$ python -q
>>> import numpy as np
>>> from numpy import linalg as LA
>>> np.set_printoptions(precision=2, suppress=True, linewidth=200)
>>> F = np.load("block1.npy")
>>> F
array([[ 1,  0,  0,  0],
       [ 3,  1,  0,  0],
       [-2, -3,  1,  0],
       [-4, -1,  5,  1]])
>>> F @ F
array([[  1,   0,   0,   0],
       [  6,   1,   0,   0],
       [-13,  -6,   1,   0],
       [-21, -17,  10,   1]])
>>> np.sort(LA.eigvals(F))
array([1., 1., 1., 1.])
>>> np.prod(np.diag(F)), np.round(LA.det(F), 2)
(np.int64(1), np.float64(1.0))
>>> LA.matrix_power(F - np.diag(np.diag(F)), 4)
array([[0, 0, 0, 0],
       [0, 0, 0, 0],
       [0, 0, 0, 0],
       [0, 0, 0, 0]])
>>> W0 = np.array([[6, -1, 4, -1], [-1, -4, -2, 0], [4, -2, -4, -1], [-1, 0, -1, 6]])
>>> # symmetric, so the eigenvalues are real
>>> q, Rm = LA.qr(W0)
>>> Rm
array([[-7.35,  1.36, -1.5 ,  2.18],
       [ 0.  ,  4.38,  3.21,  0.01],
       [ 0.  ,  0.  ,  4.95, -0.56],
       [ 0.  ,  0.  ,  0.  ,  5.74]])
>>> q.shape, Rm.shape
((4, 4), (4, 4))
>>> np.round(q @ Rm, 2) + 0
array([[ 6., -1.,  4., -1.],
       [-1., -4., -2.,  0.],
       [ 4., -2., -4., -1.],
       [-1.,  0., -1.,  6.]])
>>> np.round(np.trace(q @ q.T), 2)
np.float64(4.0)
>>> round(abs(Rm[0, 0]), 2), round(float(LA.norm(W0[:, 0])), 2)
(np.float64(7.35), 7.35)
>>> rng = np.random.default_rng(307)
>>> lab = rng.permutation(4)
>>> lab
array([2, 1, 3, 0])
>>> out = W0[lab][:, lab]
>>> np.diag(out)
array([-4, -4,  6,  6])
>>> round(LA.det(out), 2), round(LA.det(W0[lab]), 2)
(np.float64(913.0), np.float64(913.0))
>>> evals, V = LA.eigh(W0)
>>> x0 = np.array([2, -1, -1, -1])
>>> round(float(x0 @ W0 @ x0 / (x0 @ x0)), 2), np.round(evals[0], 2), round(evals[-1], 2)
(1.14, np.float64(-6.49), np.float64(8.33))
>>> V * np.maximum(evals, 0) @ V.T
array([[ 6.57, -0.98,  2.45, -1.08],
       [-0.98,  0.15, -0.36,  0.12],
       [ 2.45, -0.36,  0.93, -0.72],
       [-1.08,  0.12, -0.72,  6.02]])
>>> x0 @ W0 @ x0
np.int64(8)
>>> (np.sign(V[:, -1].round(6)) == np.sign(V[0, -1].round(6))).astype(int)
array([1, 0, 1, 0])
>>> q = W0.astype(float).copy()
>>> for j in range(4):
...     q[:, j] -= q[:, :j] @ (q[:, :j].T @ q[:, j])
...     q[:, j] /= LA.norm(q[:, j])
... 
>>> q
array([[ 0.82,  0.03,  0.55,  0.19],
       [-0.14, -0.96,  0.26, -0.03],
       [ 0.54, -0.29, -0.79, -0.04],
       [-0.14, -0.04, -0.13,  0.98]])
>>> np.round(q.T @ q, 2) + 0
array([[1., 0., 0., 0.],
       [0., 1., 0., 0.],
       [0., 0., 1., 0.],
       [0., 0., 0., 1.]])
>>> K = np.load("layer13.npy")
>>> K
array([[1.  , 0.5 , 0.25, 0.12],
       [0.5 , 1.  , 0.5 , 0.25],
       [0.25, 0.5 , 1.  , 0.5 ],
       [0.12, 0.25, 0.5 , 1.  ]])
>>> out = K / LA.norm(K, axis=1, keepdims=True)
>>> cov = out @ out.T
>>> np.argwhere(np.triu(np.abs(cov) > 0.95, 1))
array([], shape=(0, 2), dtype=int64)
>>> LA.norm(out, axis=1)
array([1., 1., 1., 1.])
>>> x0 = np.array([2, 1, 1, 0])
>>> rhs = K @ x0
>>> coef, lr = np.zeros(4), 1 / LA.norm(K, 2) ** 2
>>> for i in range(6):
...     coef -= lr * K.T @ (K @ coef - rhs)
...     if i % 1 == 0: print(i, round(LA.norm(K @ coef - rhs), 2))
... 
0 1.01
1 0.79
2 0.62
3 0.5
4 0.41
5 0.34
>>> round(LA.cond(K), 2)
np.float64(5.54)
>>> m1 = np.load("case9.npy")
>>> m1
array([[ 0.,  3.,  1., -1.,  1., -1.],
       [ 3.,  0.,  0.,  0.,  0.,  0.],
       [ 1.,  0.,  0.,  0.,  0.,  0.],
       [-1.,  0.,  0.,  0.,  0.,  0.],
       [ 1.,  0.,  0.,  0.,  0.,  0.],
       [-1.,  0.,  0.,  0.,  0.,  0.]])
>>> x0 = np.array([3, -3, -3, 3, -2, -3])
>>> a = np.maximum(m1 @ x0, 0)
>>> np.maximum(m1 @ x0, 0) - np.maximum(-m1 @ x0, 0)
array([-14.,   9.,   3.,  -3.,   3.,  -3.])
>>> m1 * (a > 1e-9)[:, None]
array([[ 0.,  0.,  0., -0.,  0., -0.],
       [ 3.,  0.,  0.,  0.,  0.,  0.],
       [ 1.,  0.,  0.,  0.,  0.,  0.],
       [-0.,  0.,  0.,  0.,  0.,  0.],
       [ 1.,  0.,  0.,  0.,  0.,  0.],
       [-0.,  0.,  0.,  0.,  0.,  0.]])
>>> np.all(LA.eigvalsh(m1) > 0)
np.False_
>>> out = m1 / np.sqrt((m1 ** 2).mean(axis=1, keepdims=True))
>>> LA.norm(out, axis=1)
array([2.45, 2.45, 2.45, 2.45, 2.45, 2.45])
>>> rank = LA.matrix_rank(m1)
>>> rank
np.int64(2)
>>> ns = LA.svd(m1)[2][rank:].T
>>> [int(LA.matrix_rank(np.delete(m1, i, axis=0))) for i in range(6)]
[1, 2, 2, 2, 2, 2]
>>> ns @ ns.T
array([[ 0.  ,  0.  ,  0.  ,  0.  ,  0.  ,  0.  ],
       [ 0.  ,  0.31, -0.23,  0.23, -0.23,  0.23],
       [ 0.  , -0.23,  0.92,  0.08, -0.08,  0.08],
       [ 0.  ,  0.23,  0.08,  0.92,  0.08, -0.08],
       [ 0.  , -0.23, -0.08,  0.08,  0.92,  0.08],
       [ 0.  ,  0.23,  0.08, -0.08,  0.08,  0.92]])
